% ipython --no-banner

In [1]: import numpy as np

In [2]: import numpy.linalg as la

In [3]: np.set_printoptions(suppress=True, linewidth=140)

In [4]: mat = np.load("a.npy")

In [5]: mat
Out[5]: 
array([[ 2., -2.,  0.,  0.,  0.,  0.],
       [-2.,  3., -2.,  0.,  0.,  0.],
       [ 0., -2.,  1., -2.,  0.,  0.],
       [ 0.,  0., -2., -3., -2.,  0.],
       [ 0.,  0.,  0., -2.,  0., -2.],
       [ 0.,  0.,  0.,  0., -2., -1.]])

In [6]: x = np.array([0, -1, -1, -1, 8, 1])

In [7]: y = mat @ x

In [8]: y
Out[8]: array([  2.,  -1.,   3., -11.,   0., -17.])

In [9]: np.round(la.solve(mat.T, mat[3]), 3)
Out[9]: array([ 0., -0., -0.,  1., -0., -0.])

In [10]: np.round(la.solve(mat, -3 * y), 3)
Out[10]: array([  0.,   3.,   3.,   3., -24.,  -3.])

In [11]: np.round(la.solve(mat, mat[:, 0]), 3)
Out[11]: array([ 1., -0., -0., -0., -0., -0.])

In [12]: J = np.loadtxt("mat.csv", delimiter=",")

In [13]: J
Out[13]: 
array([[ 0.   , -0.291,  0.245],
       [ 0.   , -0.397,  0.336],
       [ 0.   , -0.537,  0.462],
       [ 0.   ,  0.06 , -0.05 ],
       [ 0.   , -0.291,  0.245],
       [ 0.   ,  0.119, -0.1  ],
       [ 0.   , -0.178,  0.149],
       [ 0.   , -0.178,  0.149],
       [ 0.   ,  0.06 , -0.05 ],
       [ 0.   , -0.446,  0.38 ],
       [ 0.   ,  0.397, -0.336],
       [ 0.   ,  0.617, -0.537],
       [ 0.   ,  0.617, -0.537]])

In [14]: left, sv, vt = la.svd(J)

In [15]: vecs = vt[:(sv > 1e-8).sum()]

In [16]: rng = np.random.default_rng(72)

In [17]: x = J[10] + 3 * J[4] + rng.integers(2) * np.eye(3)[1]

In [18]: x.round(3)
Out[18]: array([0.   , 0.524, 0.399])

In [19]: np.allclose(vecs.T @ vecs @ x, x)
Out[19]: True
